% python3 -q
>>> import numpy as np
>>> import numpy.linalg as la
>>> np.set_printoptions(suppress=True, linewidth=120)
>>> tidy = lambda a: np.round(a, 1) + 0
>>> arr = np.loadtxt("layer5.csv", delimiter=",")
>>> arr
array([[ 0.4, -0.7, -1. ],
       [-0.1,  0.6, -0.8],
       [-0.5, -0.2,  1.2],
       [ 0.3,  0.3, -1.7],
       [ 0. ,  0.2,  1. ],
       [ 0.3, -0.2, -0.4],
       [-0.2, -1.1,  0.5],
       [-0.9, -0.1,  0.9]])
>>> O, R = la.qr(arr)
>>> tidy(O.T @ O)
array([[1., 0., 0.],
       [0., 1., 0.],
       [0., 0., 1.]])
>>> tidy(O @ R)
array([[ 0.4, -0.7, -1. ],
       [-0.1,  0.6, -0.8],
       [-0.5, -0.2,  1.2],
       [ 0.3,  0.3, -1.7],
       [ 0. ,  0.2,  1. ],
       [ 0.3, -0.2, -0.4],
       [-0.2, -1.1,  0.5],
       [-0.9, -0.1,  0.9]])
>>> tidy(np.abs(np.diag(R)))
array([1.2, 1.5, 1.9])
>>> O.shape, R.shape
((8, 3), (3, 3))
>>> tidy(O)
array([[-0.3,  0.5, -0.3],
       [ 0.1, -0.4, -0.4],
       [ 0.4,  0.1,  0.2],
       [-0.2, -0.2, -0.6],
       [ 0. , -0.1,  0.5],
       [-0.2,  0.1,  0. ],
       [ 0.2,  0.7, -0.1],
       [ 0.7,  0. , -0.3]])
>>> np.allclose(R.T @ R, arr.T @ arr)
True
>>> tidy(R)
array([[-1.2, -0.1,  2. ],
       [ 0. , -1.5,  0.5],
       [ 0. ,  0. ,  1.9]])
>>> print(arr.shape)
(8, 3)
>>> tidy(arr - arr[0])
array([[ 0. ,  0. ,  0. ],
       [-0.5,  1.3,  0.2],
       [-0.9,  0.5,  2.2],
       [-0.1,  1. , -0.7],
       [-0.4,  0.9,  2. ],
       [-0.1,  0.5,  0.6],
       [-0.6, -0.4,  1.5],
       [-1.3,  0.6,  1.9]])
>>> np.abs(arr).max()
np.float64(1.7)
>>> np.count_nonzero(arr)
np.int64(23)
>>> np.unravel_index(np.abs(arr).argmax(), arr.shape)
(np.int64(3), np.int64(2))
>>> tidy(la.norm(arr))
np.float64(3.5)
>>> tidy(arr.sum(axis=1))
array([-1.3, -0.3,  0.5, -1.1,  1.2, -0.3, -0.8, -0.1])
>>> tidy(arr.sum(axis=0))
array([-0.7, -1.2, -0.3])
>>> tidy(np.diff(arr, axis=0))
array([[-0.5,  1.3,  0.2],
       [-0.4, -0.8,  2. ],
       [ 0.8,  0.5, -2.9],
       [-0.3, -0.1,  2.7],
       [ 0.3, -0.4, -1.4],
       [-0.5, -0.9,  0.9],
       [-0.7,  1. ,  0.4]])
>>> F = np.load("block17.npy")
>>> F
array([[ 0.2,  0.1,  0. ],
       [ 0.9,  0.1, -0.1],
       [-0.8,  0.1, -0.1],
       [ 1.8,  0.1,  0. ],
       [-1.9,  0. ,  0. ],
       [-0.5,  0. , -0.1],
       [ 0. ,  0. ,  0.1],
       [ 0.1,  0. ,  0.1],
       [-0.4,  0.1,  0.1],
       [ 0.7,  0.1,  0. ],
       [-1.4,  0. ,  0. ],
       [ 0.2,  0. ,  0.1],
       [-0.2,  0.1,  0. ],
       [ 1.6, -0.1,  0. ],
       [-0.3,  0.1, -0.1],
       [-0.1,  0. , -0.2],
       [-0.3,  0.2,  0. ],
       [ 0.1,  0. , -0.1],
       [ 1.5, -0.1,  0.1],
       [-0.4,  0. , -0.1],
       [ 0.8,  0. , -0.1],
       [-1.7,  0.1,  0. ],
       [-0.8,  0.2, -0.1],
       [ 0. ,  0.1,  0.2],
       [ 0.5, -0.1,  0.1],
       [-1.6, -0.1,  0.1],
       [ 0. ,  0. ,  0.1],
       [ 0.7, -0.1,  0. ],
       [ 2.2,  0. , -0.1],
       [-1.2,  0.2,  0. ],
       [-1.9, -0.1, -0.2],
       [ 1.3, -0.2, -0.2],
       [ 0.5,  0. ,  0. ],
       [-1.1,  0.1,  0.1],
       [ 1.5, -0.1,  0. ],
       [ 1. ,  0. ,  0. ],
       [-1.2,  0.2,  0. ],
       [ 0.3,  0.1,  0.2],
       [ 0.2,  0. , -0.1]])
>>> O, R = la.qr(F)
>>> print(tidy(abs(R[0, 0])), tidy(la.norm(F[:, 0])))
6.5 6.5
>>> tidy(R)
array([[-6.5,  0.2,  0. ],
       [ 0. , -0.6, -0.1],
       [ 0. ,  0. ,  0.6]])
>>> np.trace(O @ O.T)
np.float64(3.0)
>>> O.shape, R.shape
((39, 3), (3, 3))
